% python3 -q
>>> import numpy as np
>>> np.set_printoptions(precision=2, suppress=True, linewidth=200, sign=" ")
>>> F = np.load("sample13.npy")
>>> F
array([[-0.95, -1.  , -1.  , -2.  ,  1.  , -2.  , -2.  , -2.  ,  1.  ,  2.  ,  0.  , -1.  ],
       [-1.  ,  0.05, -2.  ,  2.  ,  1.  , -2.  ,  2.  ,  2.  ,  0.  , -2.  ,  0.  , -1.  ],
       [ 1.  , -1.  , -1.95,  1.  ,  0.  ,  1.  ,  2.  , -1.  ,  0.  ,  2.  , -1.  ,  0.  ],
       [-1.  ,  1.  , -2.  ,  1.05,  1.  ,  1.  ,  2.  , -2.  ,  2.  ,  1.  , -1.  ,  2.  ],
       [ 0.  ,  0.  , -1.  , -2.  , -1.95,  1.  ,  0.  , -2.  ,  2.  , -1.  , -1.  , -2.  ],
       [-2.  ,  0.  ,  2.  ,  2.  ,  1.  ,  1.05,  0.  , -1.  ,  0.  , -2.  ,  0.  ,  2.  ],
       [ 1.  ,  2.  ,  1.  , -1.  ,  0.  , -2.  ,  2.05,  2.  ,  1.  ,  1.  ,  0.  ,  2.  ],
       [ 0.  ,  1.  , -2.  ,  1.  ,  0.  , -2.  ,  0.  ,  1.05,  2.  ,  2.  , -2.  , -1.  ],
       [ 1.  ,  2.  ,  0.  , -1.  , -2.  , -2.  , -2.  , -1.  , -1.95, -1.  ,  0.  ,  1.  ],
       [ 1.  ,  0.  ,  0.  ,  1.  ,  2.  , -2.  ,  2.  , -2.  ,  2.  , -0.95,  1.  , -2.  ],
       [ 0.  , -1.  ,  2.  , -1.  ,  0.  ,  0.  , -1.  ,  0.  , -1.  ,  1.  , -1.95, -2.  ],
       [-1.  , -1.  , -1.  , -2.  ,  1.  , -2.  , -2.  , -2.  ,  1.  ,  2.  ,  0.  , -0.95]])
>>> round(np.linalg.norm(F, 2), 2)
np.float64(8.44)
>>> F[8] @ F[9]
np.float64(-6.95)
>>> np.linalg.norm(F, axis=1).argmax()
np.int64(9)
>>> def softmax(z):
...     e = np.exp(z - z.max(axis=-1, keepdims=True))
...     return e / e.sum(axis=-1, keepdims=True)
... 
>>> np.round(softmax(10 * F[3]), 2) + 0
array([ 0.  ,  0.  ,  0.  ,  0.  ,  0.  ,  0.  ,  0.33,  0.  ,  0.33,  0.  ,  0.  ,  0.33])
>>> np.round(softmax(F[3] + 4), 2) + 0
array([ 0.01,  0.07,  0.  ,  0.08,  0.07,  0.07,  0.2 ,  0.  ,  0.2 ,  0.07,  0.01,  0.2 ])
>>> np.round(softmax(F[3]), 2) + 0
array([ 0.01,  0.07,  0.  ,  0.08,  0.07,  0.07,  0.2 ,  0.  ,  0.2 ,  0.07,  0.01,  0.2 ])
>>> scores = F @ F.T / np.sqrt(12)
>>> softmax(scores).round(6).argmax(axis=1)
array([  0,   1,   2,   3,   4,   5,   6,   7,   8,   9,  10,  11])
>>> softmax(scores)[3] @ F
array([-0.96,  0.96, -1.98,  1.04,  0.98,  0.97,  1.98, -1.96,  1.96,  1.01, -0.99,  1.94])
>>> np.round(softmax(scores), 2) + 0
array([[ 0.5 ,  0.  ,  0.  ,  0.  ,  0.  ,  0.  ,  0.  ,  0.  ,  0.  ,  0.  ,  0.  ,  0.5 ],
       [ 0.  ,  0.98,  0.  ,  0.  ,  0.  ,  0.  ,  0.  ,  0.01,  0.  ,  0.01,  0.  ,  0.  ],
       [ 0.  ,  0.01,  0.75,  0.18,  0.01,  0.  ,  0.  ,  0.03,  0.  ,  0.01,  0.  ,  0.  ],
       [ 0.  ,  0.  ,  0.02,  0.97,  0.  ,  0.  ,  0.  ,  0.  ,  0.  ,  0.  ,  0.  ,  0.  ],
       [ 0.01,  0.  ,  0.  ,  0.  ,  0.97,  0.  ,  0.  ,  0.  ,  0.  ,  0.  ,  0.  ,  0.01],
       [ 0.  ,  0.  ,  0.  ,  0.01,  0.  ,  0.99,  0.  ,  0.  ,  0.  ,  0.  ,  0.  ,  0.  ],
       [ 0.  ,  0.  ,  0.  ,  0.  ,  0.  ,  0.  ,  0.99,  0.01,  0.  ,  0.  ,  0.  ,  0.  ],
       [ 0.01,  0.01,  0.01,  0.01,  0.  ,  0.  ,  0.01,  0.94,  0.  ,  0.  ,  0.  ,  0.01],
       [ 0.  ,  0.  ,  0.  ,  0.  ,  0.  ,  0.  ,  0.  ,  0.  ,  0.99,  0.  ,  0.  ,  0.  ],
       [ 0.  ,  0.01,  0.  ,  0.  ,  0.  ,  0.  ,  0.  ,  0.  ,  0.  ,  0.98,  0.  ,  0.  ],
       [ 0.04,  0.  ,  0.  ,  0.  ,  0.02,  0.  ,  0.  ,  0.01,  0.01,  0.  ,  0.88,  0.04],
       [ 0.5 ,  0.  ,  0.  ,  0.  ,  0.  ,  0.  ,  0.  ,  0.  ,  0.  ,  0.  ,  0.  ,  0.5 ]])
